$ python -q
>>> import numpy as np
>>> from numpy import linalg as LA
>>> np.set_printoptions(precision=2, suppress=True, linewidth=120, legacy="1.25")
>>> def rnd(a):
...     return np.round(a, 2) + 0
... 
>>> q, _ = LA.qr(np.array([[0.3, 1.6, 1.4],
...     [-1.2, -0.3, 0.9],
...     [-0.3, 0.1, -0.3],
...     [1.6, 0.6, 0.9],
...     [0.5, -1.7, -0.6],
...     [0.6, 1.8, 1.9],
...     [0.2, 2.7, 0.5],
...     [-2.1, 0.3, -0.5],
...     [-0.5, -0.2, 0.0],
...     [0.0, 0.3, 0.4]]))
>>> X = q @ q.T
>>> rnd(X)
array([[ 0.24,  0.15, -0.04,  0.12, -0.14,  0.32,  0.13, -0.03,  0.01,  0.07],
       [ 0.15,  0.58, -0.06, -0.1 , -0.03,  0.23, -0.3 ,  0.19,  0.13,  0.09],
       [-0.04, -0.06,  0.03, -0.07, -0.04, -0.07,  0.08,  0.09,  0.  , -0.02],
       [ 0.12, -0.1 , -0.07,  0.3 ,  0.06,  0.2 ,  0.01, -0.36, -0.07,  0.02],
       [-0.14, -0.03, -0.04,  0.06,  0.23, -0.13, -0.31, -0.2 , -0.01, -0.03],
       [ 0.32,  0.23, -0.07,  0.2 , -0.13,  0.44,  0.09, -0.11,  0.01,  0.09],
       [ 0.13, -0.3 ,  0.08,  0.01, -0.31,  0.09,  0.61,  0.12, -0.07, -0.01],
       [-0.03,  0.19,  0.09, -0.36, -0.2 , -0.11,  0.12,  0.51,  0.1 ,  0.  ],
       [ 0.01,  0.13,  0.  , -0.07, -0.01,  0.01, -0.07,  0.1 ,  0.04,  0.01],
       [ 0.07,  0.09, -0.02,  0.02, -0.03,  0.09, -0.01,  0.  ,  0.01,  0.02]])
>>> left, s, Vt = LA.svd(X)
>>> rnd(s)
array([1., 1., 1., 0., 0., 0., 0., 0., 0., 0.])
>>> other = left[:, :3] @ np.diag(s[:3]) @ Vt[:3]
>>> LA.matrix_rank(other)
3
>>> rnd(LA.norm(X - other) / LA.norm(X))
0.0
